>>> import numpy as np
>>> import numpy.linalg as la
>>> np.set_printoptions(precision=2, suppress=True, linewidth=140, sign=" ")
>>> rng = np.random.default_rng(4297)
>>> M = rng.normal(size=(22, 8))
>>> M = 10 * M / la.norm(M, axis=1, keepdims=True)
>>> print(M)
[[ 3.52 -4.33  3.8   0.64  3.3   5.16  3.38 -2.26]
 [-4.36  0.44 -0.09 -1.72 -4.77 -4.5   5.1  -2.96]
 [-1.01  4.76 -1.94 -1.01  1.61  1.49  2.31 -7.84]
 [ 0.77 -2.91  2.16 -5.44  5.35  4.95  1.23 -1.42]
 [ 2.59 -0.67  1.23 -0.5   5.73 -4.7  -3.29 -5.03]
 [-2.43  3.19  2.86  0.5  -6.2   0.76 -3.68 -4.79]
 [ 2.14  3.3  -0.72  4.44 -5.29  5.23  1.    2.82]
 [ 2.79  6.55 -1.81 -0.02 -2.76 -0.84 -4.84 -3.79]
 [-4.1  -3.74  5.81  0.91 -1.15 -5.02 -2.02  2.01]
 [-2.38 -0.87 -3.95  2.88  1.19 -0.97 -7.24 -3.87]
 [-4.77 -1.23  0.38  0.91 -3.47 -6.36  0.35 -4.71]
 [ 5.47  1.05  3.24 -4.37  3.11 -1.85  5.08  0.76]
 [ 0.13  5.69  0.76  4.5   6.53  0.05 -1.89  0.72]
 [-2.02 -4.12  3.73  4.12  2.44  0.12  1.3   6.36]
 [-2.11  1.32 -1.39 -7.11  2.11  1.18 -0.2   5.96]
 [-2.43  3.77  0.47  7.2   3.14 -3.9  -0.39  1.58]
 [-1.41 -4.94  0.01 -2.76  5.69 -2.88  2.45  4.39]
 [ 4.89 -2.1  -1.58 -3.91  3.21  3.44 -2.7   4.95]
 [ 5.   -2.87 -1.96 -5.22  4.38 -1.52  2.52 -2.78]
 [ 5.21  5.34  0.21  0.81 -1.18 -0.79  3.5  -5.42]
 [-1.4   2.87  2.65 -3.6  -5.99 -1.88  0.1   5.52]
 [ 2.32 -4.34 -0.2  -0.05 -3.62 -5.69 -3.98 -3.8 ]]
>>> t3 = np.stack([M, 3 * M, M[::-1]])
>>> print(t3.shape)
(3, 22, 8)
>>> print((t3 @ M.T).shape)
(3, 22, 22)
>>> print(la.norm(t3, axis=(1, 2)))
[  46.9   140.71   46.9 ]
>>> print(la.matrix_rank(t3.reshape(3, -1)))
2
